$ ipython --no-banner

In [1]: import numpy as np

In [2]: import numpy.linalg as la

In [3]: np.set_printoptions(precision=3, suppress=True, linewidth=140)

In [4]: A = np.load("run7.npy")

In [5]: print(A)
[[0 0 2 0 0 0]
 [0 0 0 3 0 0]
 [0 0 0 0 0 0]
 [0 0 0 0 0 0]
 [0 0 0 0 0 2]
 [0 3 0 0 0 0]]

In [6]: # 2 blocks once reordered

In [7]: W = np.array([[2, -4, 4],
   ...:     [-5, 2, -5],
   ...:     [4, 4, 5],
   ...:     [3, -4, 5],
   ...:     [3, 3, 4],
   ...:     [3, -4, -1]])

In [8]: c = np.array([-1, 1, -2])

In [9]: hid = np.maximum(A @ W + c, 0)

In [10]: print((hid > 0).astype(int))
[[1 1 1]
 [1 0 1]
 [0 1 0]
 [0 1 0]
 [1 0 0]
 [0 1 0]]

In [11]: print((hid > 0).mean(axis=0))
[0.5   0.667 0.333]

In [12]: Z = np.array([[-5, 4], [3, 3], [1, -1]])

In [13]: print(W @ Z)
[[-18  -8]
 [ 26  -9]
 [ -3  23]
 [-22  -5]
 [ -2  17]
 [-28   1]]

In [14]: print(hid @ Z)
[[  0  47]
 [-27  19]
 [  3   3]
 [  3   3]
 [-25  20]
 [ 21  21]]

In [15]: print(la.lstsq(A[:-1].T, A[-1])[2])
3

In [16]: print(round(np.trace(la.pinv(A) @ A), 3))
4.0

In [17]: print(np.allclose(A[:-1].T @ la.lstsq(A[:-1].T, A[-1])[0], A[-1]))
False

In [18]: print(np.flatnonzero(la.matrix_power((A != 0) + (A.T != 0) + np.eye(6), 6)[2]))
[0 2]

In [19]: print(np.sort(la.eigvals(A).real))
[0. 0. 0. 0. 0. 0.]

In [20]: rng = np.random.default_rng(22540)

In [21]: labels = rng.permutation(6)

In [22]: print(labels)
[4 1 3 2 0 5]

In [23]: other = A[labels][:, labels]

In [24]: print(round(la.det(other), 3), round(float(la.det(A[labels])), 3))
0.0 0.0

In [25]: left, sv, vt = la.svd(A)

In [26]: V = vt[:(sv > 1e-8).sum()]

In [27]: vec = A[2] + 4 * A[0] + rng.integers(2) * np.eye(6)[0]

In [28]: print(vec)
[0. 0. 8. 0. 0. 0.]

In [29]: print(np.allclose(V.T @ V @ vec, vec))
True

In [30]: print(la.matrix_rank(np.vstack([A, vec])))
4

In [31]: feats = np.load("dump.npy")

In [32]: print(feats)
[[3 1 2 1 3 2 3 3]
 [0 0 1 3 0 2 1 3]
 [0 0 3 2 3 0 3 1]
 [0 0 0 1 1 0 2 3]
 [0 0 0 0 3 3 2 1]
 [0 0 0 0 0 2 2 3]
 [0 0 0 0 0 0 0 1]
 [0 0 0 0 0 0 0 1]]

In [33]: # null space of dimension 1

In [34]: print(np.allclose(feats[:-1].T @ la.lstsq(feats[:-1].T, feats[-1])[0], feats[-1]))
True

In [35]: print(np.round(feats @ la.pinv(feats) @ feats, 3) + 0)
[[3. 1. 2. 1. 3. 2. 3. 3.]
 [0. 0. 1. 3. 0. 2. 1. 3.]
 [0. 0. 3. 2. 3. 0. 3. 1.]
 [0. 0. 0. 1. 1. 0. 2. 3.]
 [0. 0. 0. 0. 3. 3. 2. 1.]
 [0. 0. 0. 0. 0. 2. 2. 3.]
 [0. 0. 0. 0. 0. 0. 0. 1.]
 [0. 0. 0. 0. 0. 0. 0. 1.]]

In [36]: print(np.abs(np.diag(la.qr(feats)[1])) > 1e-9)
[ True False  True  True  True  True False  True]

In [37]: print(round(np.trace(la.pinv(feats) @ feats), 3))
7.0

In [38]: cov = feats.T @ feats

In [39]: print(np.allclose(cov, cov.T))
True

In [40]: print(cov)
[[ 9  3  6  3  9  6  9  9]
 [ 3  1  2  1  3  2  3  3]
 [ 6  2 14 11 15  6 16 12]
 [ 3  1 11 15 10  8 14 17]
 [ 9  3 15 10 28 15 26 18]
 [ 6  2  6  8 15 21 18 21]
 [ 9  3 16 14 26 18 31 29]
 [ 9  3 12 17 18 21 29 40]]

In [41]: print(np.trace(cov), (feats ** 2).sum())
159 159

In [42]: print((feats @ feats.T).shape)
(8, 8)

In [43]: print(np.round(la.eigvalsh(cov)[::-1], 3) + 0)
[113.843  18.709  12.857   6.911   5.1     1.257   0.323   0.   ]

In [44]: print(np.round(la.svd(feats, compute_uv=False) ** 2, 3) + 0)
[113.843  18.709  12.857   6.911   5.1     1.257   0.323   0.   ]

In [45]: F = np.load("data.npy")

In [46]: print(F)
[[ -2.065  -0.803  -5.659   1.977  -3.016   6.143  -8.324  -3.421   0.829  -2.677]
 [ -1.474   4.557 -12.904  12.053  -4.766  -1.167   2.792   0.956  -5.274  -2.905]
 [-11.407  -4.87   -1.598  -1.514   1.855  -4.117  -2.336  -2.153 -17.048  -1.129]
 [ 10.486   7.386  -4.352  -5.794   5.378   2.903  -4.683  -3.496   5.813  -0.911]
 [  4.004  14.849  -4.296  -5.248  -5.861 -13.362  -9.736  -1.552  -1.164   1.088]
 [ -3.423  -8.736  -5.117  -3.652   7.379   9.39   14.108   0.503  10.254  -4.313]
 [  0.076  -2.428   3.126  -0.299  -4.465   3.195  -2.556  13.944   7.28   -7.132]
 [  1.227  -7.077  -2.526  -0.382   5.033   0.845   3.107  -2.813  -1.071   4.422]
 [  4.907  -8.001  -0.833   4.423  -2.843   3.078  -2.227 -12.84   -0.014  -5.646]
 [ -7.167  -3.546   0.681   2.608  -0.93    4.222   1.836   5.861  -2.343  -4.862]
 [  2.717 -11.56    5.124  -3.479  -3.438   7.936   6.782   0.013   7.23   -9.051]
 [ -9.294 -10.014  -2.097 -11.201   6.349  -0.913   5.459  -9.505  -1.803   3.228]
 [ -0.584   1.525   9.67    2.92    3.979   2.543  -0.196   0.087  10.835  -6.51 ]
 [ -1.031  -2.623  11.476  -8.519  -5.848  -2.638   1.71   -0.545   0.364   5.149]
 [  0.253   0.951   3.04    0.692  -0.722   8.704   3.541  -5.155  -2.61   -5.961]
 [  7.465  12.067  -8.742   5.47   -8.745  -4.23   -3.685  -0.747   1.007  -4.563]
 [  7.996  -7.903  11.851  -2.538   3.087   7.785   0.466  -7.621  -3.085  14.269]
 [  1.787  -0.658   5.347   4.904  -0.49    0.768   0.549  -6.811   0.414   1.023]]

In [47]: t = np.radians(135)

In [48]: r_ = np.eye(10)

In [49]: r_[3, 3] = r_[8, 8] = np.cos(t)

In [50]: r_[3, 8], r_[8, 3] = -np.sin(t), np.sin(t)

In [51]: print(r_)
[[ 1.     0.     0.     0.     0.     0.     0.     0.     0.     0.   ]
 [ 0.     1.     0.     0.     0.     0.     0.     0.     0.     0.   ]
 [ 0.     0.     1.     0.     0.     0.     0.     0.     0.     0.   ]
 [ 0.     0.     0.    -0.707  0.     0.     0.     0.    -0.707  0.   ]
 [ 0.     0.     0.     0.     1.     0.     0.     0.     0.     0.   ]
 [ 0.     0.     0.     0.     0.     1.     0.     0.     0.     0.   ]
 [ 0.     0.     0.     0.     0.     0.     1.     0.     0.     0.   ]
 [ 0.     0.     0.     0.     0.     0.     0.     1.     0.     0.   ]
 [ 0.     0.     0.     0.707  0.     0.     0.     0.    -0.707  0.   ]
 [ 0.     0.     0.     0.     0.     0.     0.     0.     0.     1.   ]]

In [52]: other = F @ r_.T

In [53]: print(np.allclose(F @ F.T, other @ other.T))
True

In [54]: print(np.abs(other - F).max(axis=0))
[ 0.     0.     0.    20.396  0.     0.     0.     0.    28.032  0.   ]

In [55]: print(la.svd(F, compute_uv=False), la.svd(other, compute_uv=False))
[44.702 34.488 31.388 26.628 23.029 18.446 14.404 14.051 11.154  8.415] [44.702 34.488 31.388 26.628 23.029 18.446 14.404 14.051 11.154  8.415]
